% ipython --no-banner

In [1]: import numpy as np

In [2]: import numpy.linalg as la

In [3]: np.set_printoptions(precision=1, suppress=True, linewidth=100, sign=" ")

In [4]: rd = lambda a: np.round(a, 1) + 0

In [5]: q, _ = la.qr(np.array([[2.5, -0.6, -0.2, 1.0, -0.1, -0.9, -1.0, -0.6, 1.0],
   ...:     [-0.3, -0.9, -0.6, 0.2, -0.1, 0.1, -0.2, 0.5, 1.3],
   ...:     [0.0, 0.9, -1.2, -1.4, 0.1, -1.7, 0.0, -1.7, 0.8],
   ...:     [-1.1, 0.6, 0.7, -0.2, -0.9, 0.0, 0.1, -0.6, -0.9],
   ...:     [0.2, -0.9, 2.1, 1.4, 0.0, -1.4, 0.7, -1.4, -1.6],
   ...:     [2.0, -1.3, 1.5, 0.1, -1.3, 0.0, -1.3, 0.4, 0.5],
   ...:     [0.4, 1.3, 1.5, 0.5, 0.1, -1.0, -0.9, 2.2, -0.9],
   ...:     [-0.1, -0.5, 0.1, -0.1, -1.1, -1.9, 1.0, 0.7, -0.5],
   ...:     [-0.7, -1.9, 0.3, -0.3, 0.3, -1.1, 1.0, -0.4, 1.7]]))

In [6]: w = np.array([2, 0, 1, -2, -2, -2, -2, 1, -1])

In [7]: A = q @ np.diag(w) @ q.T

In [8]: rd(A)
Out[8]: 
array([[ 0.5, -0.3,  0.3, -0.7, -0.2,  1.4, -0.3, -0.3, -0.4],
       [-0.3, -1.5,  0.1, -0.4, -0.1, -0.1, -0.7,  0.2,  0.3],
       [ 0.3,  0.1, -1. ,  0.2, -0.1, -0.4, -0.8, -0.6, -0.6],
       [-0.7, -0.4,  0.2, -0.4,  0.9, -0.6, -0.1, -0.6,  0.2],
       [-0.2, -0.1, -0.1,  0.9, -0.1,  0.8,  0.1, -0.5,  0. ],
       [ 1.4, -0.1, -0.4, -0.6,  0.8, -0.3,  0.4,  0. , -0.2],
       [-0.3, -0.7, -0.8, -0.1,  0.1,  0.4, -0.1,  0.4, -0.5],
       [-0.3,  0.2, -0.6, -0.6, -0.5,  0. ,  0.4, -1.3,  0.4],
       [-0.4,  0.3, -0.6,  0.2,  0. , -0.2, -0.5,  0.4, -0.7]])

In [9]: u = np.array([-3, -1, 2])

In [10]: rd(np.array([np.convolve(row, u, "same") for row in A]))
Out[10]: 
array([[ 0.3,  0.3,  1.1,  1.8, -5.3, -0.9,  4. ,  1.1, -0.3],
       [ 4.7,  0.6, -1.9,  1. , -0.2,  1.9, -0.1, -2.4,  0. ],
       [-0.7,  3.6,  0.7, -1.8,  1.6,  2.5,  1.9,  1. , -0.6],
       [ 1.8, -1.5,  0.3, -1.8,  0.1,  2.7,  0.9, -0.1, -1.4],
       [ 0.5,  0.2, -2.7, -0.8, -0.7, -1.4,  3. ,  0.5, -1. ],
       [-0.9,  4. ,  1.9, -2.7, -1.2,  0.7, -1.1,  1.3,  0.2],
       [ 2.3,  2.5, -0.1, -1.7, -1.7,  0.1, -0.4,  0.7,  1.3],
       [-0.1,  1. ,  2.8,  0.8, -0.9, -2.3,  3.6,  1.1, -3.1],
       [-0.4,  0.8,  0.7, -1.5,  0.8,  1.6, -1. ,  0.9,  1.5]])

In [11]: rd(np.polyval(u, A[8]))
Out[11]: array([ 1.9,  1.5,  1.4,  1.8,  2. ,  2.1,  1.8,  1.2,  1.1])

In [12]: K = np.loadtxt("test4.csv", delimiter=",")

In [13]: K
Out[13]: 
array([[  2.2, -10.3, -12.1, -26.2,   6. , -24. , -17.9,  16.3,  14.5,  27.7,   7.7,   0.5,  -2.1,
        -24.1,   8.1, -16.6],
       [ -4.7,  -5. ,  -4.2, -15. ,  17.1,  -5.9,  -9. ,  -5.5,  -3.1,  17.7,  17.9,   4. ,   1. ,
        -29.5,   1.5,  -7.9],
       [ -5.7,  -0.2,   1.7,  -1.4,  13.9,   5.6,   0.1, -14.1,  -9.7,   3.9,  13.9,   3.9,   2. ,
        -18.2,  -1.7,   0. ],
       [  0.7,  -7.4,  -4.9, -21.3,  16.1, -16.9, -17.5,   5. ,   8.5,  22.9,  14.6,   9.8,   0.8,
        -29.9,   4. ,  -8.1],
       [ -7.2,  -7.9, -10.4, -21.6,  13.9, -10. , -10. ,  -1.8,  -2.5,  24.7,  20.1,  -4.3,  -0.8,
        -32.8,   5.1, -16.8],
       [ -3.7,  -7.1, -11.1, -19.9,   7. , -13.1, -10.5,   4.9,   3.2,  22.9,  12.3,  -5.7,  -2.3,
        -24.1,   5.8, -15.6],
       [  3.2,  -3. ,  -0.2,  -7. ,   6. ,  -7.6,  -7.9,   3.6,   5.8,   7. ,   2.7,   7.7,   0.8,
         -9.2,   0.9,   0.2],
       [  1. ,  -4.8,  -5.9, -12.8,   2.6, -12.2,  -8.5,   7.7,   6.8,  14.3,   4.2,   0.1,  -0.8,
        -11.6,   4.5,  -8.1]])

In [14]: w, evecs = la.eigh(A)

In [15]: np.unique(w.round(6) + 0, return_counts=True)[1]
Out[15]: array([ 4,  1,  1,  2,  1])

In [16]: rd(w)
Out[16]: array([-2., -2., -2., -2., -1.,  0.,  1.,  1.,  2.])

In [17]: (w > 1e-8).sum(), (w < -1e-8).sum()
Out[17]: (np.int64(3), np.int64(5))

In [18]: rd(evecs.T @ evecs)
Out[18]: 
array([[ 1.,  0.,  0.,  0.,  0.,  0.,  0.,  0.,  0.],
       [ 0.,  1.,  0.,  0.,  0.,  0.,  0.,  0.,  0.],
       [ 0.,  0.,  1.,  0.,  0.,  0.,  0.,  0.,  0.],
       [ 0.,  0.,  0.,  1.,  0.,  0.,  0.,  0.,  0.],
       [ 0.,  0.,  0.,  0.,  1.,  0.,  0.,  0.,  0.],
       [ 0.,  0.,  0.,  0.,  0.,  1.,  0.,  0.,  0.],
       [ 0.,  0.,  0.,  0.,  0.,  0.,  1.,  0.,  0.],
       [ 0.,  0.,  0.,  0.,  0.,  0.,  0.,  1.,  0.],
       [ 0.,  0.,  0.,  0.,  0.,  0.,  0.,  0.,  1.]])

In [19]: rd(w.sum()), rd(np.trace(A))
Out[19]: (np.float64(-5.0), np.float64(-5.0))

In [20]: rd(la.eigvalsh(A + 4 * np.eye(9)))
Out[20]: array([ 2.,  2.,  2.,  2.,  3.,  4.,  5.,  5.,  6.])

In [21]: rd(evecs.T @ A @ evecs)
Out[21]: 
array([[-2.,  0.,  0.,  0.,  0.,  0.,  0.,  0.,  0.],
       [ 0., -2.,  0.,  0.,  0.,  0.,  0.,  0.,  0.],
       [ 0.,  0., -2.,  0.,  0.,  0.,  0.,  0.,  0.],
       [ 0.,  0.,  0., -2.,  0.,  0.,  0.,  0.,  0.],
       [ 0.,  0.,  0.,  0., -1.,  0.,  0.,  0.,  0.],
       [ 0.,  0.,  0.,  0.,  0.,  0.,  0.,  0.,  0.],
       [ 0.,  0.,  0.,  0.,  0.,  0.,  1.,  0.,  0.],
       [ 0.,  0.,  0.,  0.,  0.,  0.,  0.,  1.,  0.],
       [ 0.,  0.,  0.,  0.,  0.,  0.,  0.,  0.,  2.]])

In [22]: np.abs(evecs[:, -1]).round(6).argmax()
Out[22]: np.int64(0)

In [23]: K.reshape(2, -1)
Out[23]: 
array([[  2.2, -10.3, -12.1, -26.2,   6. , -24. , -17.9,  16.3,  14.5,  27.7,   7.7,   0.5,  -2.1,
        -24.1,   8.1, -16.6,  -4.7,  -5. ,  -4.2, -15. ,  17.1,  -5.9,  -9. ,  -5.5,  -3.1,  17.7,
         17.9,   4. ,   1. , -29.5,   1.5,  -7.9,  -5.7,  -0.2,   1.7,  -1.4,  13.9,   5.6,   0.1,
        -14.1,  -9.7,   3.9,  13.9,   3.9,   2. , -18.2,  -1.7,   0. ,   0.7,  -7.4,  -4.9, -21.3,
         16.1, -16.9, -17.5,   5. ,   8.5,  22.9,  14.6,   9.8,   0.8, -29.9,   4. ,  -8.1],
       [ -7.2,  -7.9, -10.4, -21.6,  13.9, -10. , -10. ,  -1.8,  -2.5,  24.7,  20.1,  -4.3,  -0.8,
        -32.8,   5.1, -16.8,  -3.7,  -7.1, -11.1, -19.9,   7. , -13.1, -10.5,   4.9,   3.2,  22.9,
         12.3,  -5.7,  -2.3, -24.1,   5.8, -15.6,   3.2,  -3. ,  -0.2,  -7. ,   6. ,  -7.6,  -7.9,
          3.6,   5.8,   7. ,   2.7,   7.7,   0.8,  -9.2,   0.9,   0.2,   1. ,  -4.8,  -5.9, -12.8,
          2.6, -12.2,  -8.5,   7.7,   6.8,  14.3,   4.2,   0.1,  -0.8, -11.6,   4.5,  -8.1]])

In [24]: blk = K.reshape(8, 2, -1)

In [25]: np.einsum("ihd,jhd->hij", blk, blk).shape
Out[25]: (2, 8, 8)

In [26]: U, sigma, Vt = la.svd(K)

In [27]: np.argmax(sigma[:-1] / (sigma[1:] + 1e-6)) + 1
Out[27]: np.int64(3)

In [28]: M2 = U[:, :3] @ np.diag(sigma[:3]) @ Vt[:3]

In [29]: rd(la.norm(K - M2, 2)), rd(sigma[3])
Out[29]: (np.float64(1.4), np.float64(1.4))

In [30]: rd(np.abs(K - M2).max())
Out[30]: np.float64(0.5)

In [31]: u, g = K[4], K[1]

In [32]: rd(u @ g)
Out[32]: np.float64(2732.3)

In [33]: rd(u @ u)
Out[33]: np.float64(3509.0)

In [34]: pr = (u @ g) / (u @ u) * u

In [35]: rd(la.norm(u + g) ** 2 + la.norm(u - g) ** 2)
Out[35]: np.float64(11664.8)

In [36]: np.argsort(-la.norm(K, axis=0).round(6), kind="stable")[:3]
Out[36]: array([ 13,   9,   3])

In [37]: la.cond(K) > 100
Out[37]: np.True_

In [38]: rng = np.random.default_rng(876)

In [39]: M = rng.normal(size=(42, 7)) + 20 * np.array([-2, 9, -3, -1, -4, 7, 6])

In [40]: rd(M)
Out[40]: 
array([[-38.7, 181.1, -59.2, -20.3, -79.6, 140.5, 120.8],
       [-40.5, 179.7, -60.9, -21.1, -79.5, 138. , 118.5],
       [-39. , 180. , -61.1, -19.1, -79.9, 139. , 118.9],
       [-38.8, 181.5, -60.1, -21.6, -79.6, 141.1, 120.3],
       [-39.6, 180.3, -60.4, -21.6, -80. , 142.2, 121.3],
       [-40.4, 180.7, -60.5, -20.3, -80.7, 139.6, 122.1],
       [-38.2, 180. , -59.8, -20. , -81.3, 140.5, 120.3],
       [-40.2, 180.3, -59.8, -20.4, -82.1, 138.2, 120.6],
       [-39.8, 177.6, -59.7, -20.6, -79.3, 140.3, 119.4],
       [-39.6, 179.9, -58.8, -20.5, -80.7, 139. , 119.8],
       [-40.6, 179.7, -59.9, -19.6, -78.7, 140.8, 119.4],
       [-40.3, 180.8, -58.5, -19.4, -80.5, 140.6, 120.3],
       [-39.9, 180.5, -58.9, -19.8, -79.3, 140.9, 118.3],
       [-40.8, 180.4, -61.1, -20.4, -79.5, 139.5, 117.5],
       [-40. , 178.3, -58.5, -19.1, -80.9, 138.6, 120.4],
       [-40.9, 178.7, -59. , -20.2, -78.4, 140.5, 119.3],
       [-41. , 178.7, -58.8, -20.4, -79.3, 139.2, 119.9],
       [-39.9, 179.5, -59.5, -20.8, -79.2, 140. , 120.3],
       [-40.2, 178.8, -61.1, -20.1, -78. , 139.6, 120.1],
       [-40.4, 179.5, -60.1, -20.6, -80.9, 140.1, 118.7],
       [-39.5, 179.9, -59.8, -19.9, -80.8, 140.2, 121.9],
       [-40.5, 178.5, -59.5, -20.3, -79.4, 142.8, 122.6],
       [-40.7, 179.6, -61.1, -19.2, -79.9, 140.1, 120.9],
       [-38.4, 179.8, -59.2, -20.6, -81.7, 141.2, 120.4],
       [-41.4, 180.4, -58.8, -20.1, -78.7, 140. , 121.1],
       [-38.9, 179.9, -61.3, -19.3, -81.5, 139.3, 121.5],
       [-40.4, 181. , -60.6, -19.6, -79.7, 139.6, 118.9],
       [-40.5, 181.3, -61.4, -20.4, -80.6, 140.8, 119.4],
       [-39. , 180.4, -62.1, -19.9, -80. , 140.2, 118.1],
       [-41. , 179.7, -60.5, -18.9, -80.5, 140.4, 120. ],
       [-39.6, 179.4, -60. , -20.2, -81. , 139.2, 119.9],
       [-39.2, 180. , -60.4, -21.7, -79.4, 139.2, 120.8],
       [-39. , 178.3, -59.6, -20.8, -80.8, 141.8, 119.4],
       [-39.7, 179.9, -58.4, -19.3, -80.3, 139.7, 120.8],
       [-40. , 179.8, -58.9, -19.5, -82. , 138.7, 119.4],
       [-39. , 179.2, -57.5, -20.2, -80.7, 141. , 123.2],
       [-41.7, 178.9, -59.1, -18.7, -78.7, 141.2, 119.9],
       [-40.7, 179.1, -60.1, -20.6, -80.1, 140.9, 120.4],
       [-40. , 178.4, -59.9, -18.6, -79.1, 139.9, 119.6],
       [-40. , 179.3, -60. , -19.6, -79.9, 141.5, 118.2],
       [-38.6, 180.6, -61.1, -21.6, -80.6, 141.2, 120.2],
       [-41.3, 179.7, -61.1, -20.4, -81.2, 139.5, 119. ]])

In [41]: rd(la.norm(M[8] - M[35]))
Out[41]: np.float64(4.9)

In [42]: rd(la.norm(M, 1)), rd(la.norm(M, np.inf))
Out[42]: (np.float64(7548.9), np.float64(645.3))

In [43]: rd(la.norm(M) ** 2 / la.norm(M, 2) ** 2)
Out[43]: np.float64(1.0)

In [44]: rd(la.norm(M, axis=0))
Out[44]: array([  258.9,  1164.8,   388.3,   130.5,   519.2,   908.4,   778. ])

In [45]: rd(la.norm(M, 2))
Out[45]: np.float64(1814.3)

In [46]: la.norm(M, axis=1).argmax()
Out[46]: np.int64(4)

In [47]: rd(la.norm(M, "nuc"))
Out[47]: np.float64(1850.0)

In [48]: M2 = np.c_[M[:, :1] @ np.array([[1]]), np.array([1, 0, 2, 3, 1, 0, 1, 3, 3, 1, 3, 3, 2, 0, 2, 2, 2, 3, 3, 1, 3, 1, 1, 3, 3, 2, 3, 3, 2, 1, 0, 2, 1, 3, 2, 1, 2, 1, 1, 1, 3, 1])]

In [49]: rd(M2)
Out[49]: 
array([[-38.7,   1. ],
       [-40.5,   0. ],
       [-39. ,   2. ],
       [-38.8,   3. ],
       [-39.6,   1. ],
       [-40.4,   0. ],
       [-38.2,   1. ],
       [-40.2,   3. ],
       [-39.8,   3. ],
       [-39.6,   1. ],
       [-40.6,   3. ],
       [-40.3,   3. ],
       [-39.9,   2. ],
       [-40.8,   0. ],
       [-40. ,   2. ],
       [-40.9,   2. ],
       [-41. ,   2. ],
       [-39.9,   3. ],
       [-40.2,   3. ],
       [-40.4,   1. ],
       [-39.5,   3. ],
       [-40.5,   1. ],
       [-40.7,   1. ],
       [-38.4,   3. ],
       [-41.4,   3. ],
       [-38.9,   2. ],
       [-40.4,   3. ],
       [-40.5,   3. ],
       [-39. ,   2. ],
       [-41. ,   1. ],
       [-39.6,   0. ],
       [-39.2,   2. ],
       [-39. ,   1. ],
       [-39.7,   3. ],
       [-40. ,   2. ],
       [-39. ,   1. ],
       [-41.7,   2. ],
       [-40.7,   1. ],
       [-40. ,   1. ],
       [-40. ,   1. ],
       [-38.6,   3. ],
       [-41.3,   1. ]])

In [50]: rd(la.lstsq(M, M2[:, 0])[0])
Out[50]: array([ 1.,  0.,  0.,  0.,  0.,  0.,  0.])
